% python3 -q
>>> import numpy as np
>>> from numpy import linalg as LA
>>> np.set_printoptions(precision=1, suppress=True, linewidth=140, floatmode="fixed")
>>> F = np.load("w.npy")
>>> F
array([[  0,   5,  -6],
       [-11,  -6, -17],
       [ -8,  -3, -14],
       [  3,   8,  -3]])
>>> rng = np.random.default_rng(622)
>>> M2 = F + rng.integers(-2, 3, (4, 2)) @ rng.integers(-2, 3, (2, 3))
>>> M2
array([[  4,   6,  -7],
       [ -7,  -5, -18],
       [ -6,  -1, -13],
       [ -1,   6,  -3]])
>>> LA.matrix_rank(M2 - F, tol=1e-8)
np.int64(2)
>>> np.round(LA.svd(M2 - F, compute_uv=False), 1) + 0
array([7.8, 2.1, 0.0])
>>> np.round(F @ LA.pinv(F) @ F, 1) + 0
array([[  0.0,   5.0,  -6.0],
       [-11.0,  -6.0, -17.0],
       [ -8.0,  -3.0, -14.0],
       [  3.0,   8.0,  -3.0]])
>>> LA.lstsq(F[:-1].T, F[-1])[2]
np.int32(2)
>>> np.allclose(F[:-1].T @ LA.lstsq(F[:-1].T, F[-1])[0], F[-1])
True
>>> np.round(np.trace(LA.pinv(F) @ F), 1)
np.float64(2.0)
>>> W = np.array([[2, -2, -2, 1], [2, 1, -2, -2], [0, 0, 0, 2]])
>>> beta = np.array([0, -3, -1, 1])
>>> H = np.maximum(F @ W + beta, 0)
>>> (H > 0).astype(int)
array([[1, 1, 0, 0],
       [0, 1, 1, 0],
       [0, 1, 1, 0],
       [1, 0, 0, 0]])
>>> LA.matrix_rank(H)
np.int64(3)
>>> basis = np.array([[-4, 4], [0, 5], [-5, -1], [-5, 1]])
>>> H @ basis
array([[ -40,   50],
       [-165,   32],
       [-105,   29],
       [ -88,   88]])
>>> (H @ basis).round(6).argmax(axis=1)
array([1, 1, 1, 1])
>>> K = np.array([[0.5, -0.2], [-2.6, -0.1], [-1.3, 0.5], [0.6, 0.7]])
>>> K[3] = K[0] + 0.3 * rng.normal(size=2)
>>> K
array([[ 0.5, -0.2],
       [-2.6, -0.1],
       [-1.3,  0.5],
       [ 0.9, -0.2]])
>>> K.reshape(-1, 2)
array([[ 0.5, -0.2],
       [-2.6, -0.1],
       [-1.3,  0.5],
       [ 0.9, -0.2]])
>>> K.reshape(2, -1)
array([[ 0.5, -0.2, -2.6, -0.1],
       [-1.3,  0.5,  0.9, -0.2]])
>>> t3 = K.reshape(4, 2, -1)
>>> t3.transpose(1, 0, 2)
array([[[ 0.5],
        [-2.6],
        [-1.3],
        [ 0.9]],

       [[-0.2],
        [-0.1],
        [ 0.5],
        [-0.2]]])
>>> hat = K @ LA.solve(K.T @ K, K.T)
>>> hat.round(1) + 0
array([[ 0.1,  0.0, -0.3,  0.1],
       [ 0.0,  1.0,  0.0, -0.1],
       [-0.3,  0.0,  0.7, -0.3],
       [ 0.1, -0.1, -0.3,  0.1]])
>>> LA.matrix_rank(np.eye(4) - hat)
np.int64(2)
>>> np.round((np.eye(4) - hat) @ K, 1) + 0
array([[0.0, 0.0],
       [0.0, 0.0],
       [0.0, 0.0],
       [0.0, 0.0]])
